$ ipython --no-banner

In [1]: import numpy as np

In [2]: from numpy import linalg as LA

In [3]: np.set_printoptions(precision=3, suppress=True, linewidth=160)

In [4]: def rnd(a):
   ...:     return np.round(a, 3) + 0
   ...: 

In [5]: m1 = np.array([[10, 10, 10, 10], [10, 10, 10, 10], [4, 4, 4, 4]])

In [6]: # column 1 repeats column 0

In [7]: r = LA.matrix_rank(m1)

In [8]: r
Out[8]: np.int64(1)

In [9]: ns = LA.svd(m1)[2][r:].T

In [10]: rnd(ns @ ns.T)
Out[10]: 
array([[ 0.75, -0.25, -0.25, -0.25],
       [-0.25,  0.75, -0.25, -0.25],
       [-0.25, -0.25,  0.75, -0.25],
       [-0.25, -0.25, -0.25,  0.75]])

In [11]: [int(LA.matrix_rank(m1[:, :j + 1])) for j in range(4)]
Out[11]: [1, 1, 1, 1]

In [12]: LA.matrix_rank(m1.T @ m1), LA.matrix_rank(m1 @ m1.T)
Out[12]: (np.int64(1), np.int64(1))

In [13]: rnd(m1 @ ns)
Out[13]: 
array([[0., 0., 0.],
       [0., 0., 0.],
       [0., 0., 0.]])

In [14]: ns.shape
Out[14]: (4, 3)

In [15]: np.allclose(m1 @ ns, 0)
Out[15]: True

In [16]: left, s, vt = LA.svd(m1)

In [17]: evecs = vt[:(s > 1e-8).sum()]

In [18]: rng = np.random.default_rng(0)

In [19]: x = m1[0] + 2 * m1[2] + rng.integers(2) * np.eye(4)[2]

In [20]: x
Out[20]: array([18., 18., 19., 18.])

In [21]: rnd(LA.norm(x - evecs.T @ evecs @ x))
Out[21]: np.float64(0.866)

In [22]: np.allclose(evecs.T @ evecs @ x, x)
Out[22]: False

In [23]: out = m1 / LA.norm(m1, axis=1, keepdims=True)

In [24]: gram = out @ out.T

In [25]: rnd(LA.norm(out, axis=1))
Out[25]: array([1., 1., 1.])

In [26]: (np.abs(gram) > 0.9).astype(int)
Out[26]: 
array([[1, 1, 1],
       [1, 1, 1],
       [1, 1, 1]])

In [27]: np.argwhere(np.triu(np.abs(gram) > 0.95, 1))
Out[27]: 
array([[0, 1],
       [0, 2],
       [1, 2]])

In [28]: np.degrees(np.arccos(np.clip(gram[0, 2], -1, 1)))
Out[28]: np.float64(0.0)

In [29]: gram[0]
Out[29]: array([1., 1., 1.])

In [30]: gram
Out[30]: 
array([[1., 1., 1.],
       [1., 1., 1.],
       [1., 1., 1.]])

In [31]: np.unique(m1.round(6), axis=0).shape
Out[31]: (2, 4)

In [32]: rnd(m1 @ LA.pinv(m1) @ m1)
Out[32]: 
array([[10., 10., 10., 10.],
       [10., 10., 10., 10.],
       [ 4.,  4.,  4.,  4.]])

In [33]: LA.lstsq(m1[:-1].T, m1[-1])[2]
Out[33]: np.int32(1)

In [34]: left, s, vt = LA.svd(m1)

In [35]: rnd(s)
Out[35]: array([29.394,  0.   ,  0.   ])

In [36]: np.argmax(s[:-1] / (s[1:] + 1e-6)) + 1
Out[36]: np.int64(1)

In [37]: out = left[:, :1] @ np.diag(s[:1]) @ vt[:1]

In [38]: rnd(np.abs(m1 - out).max())
Out[38]: np.float64(0.0)

In [39]: LA.matrix_rank(m1, rtol=0.05)
Out[39]: np.int64(1)
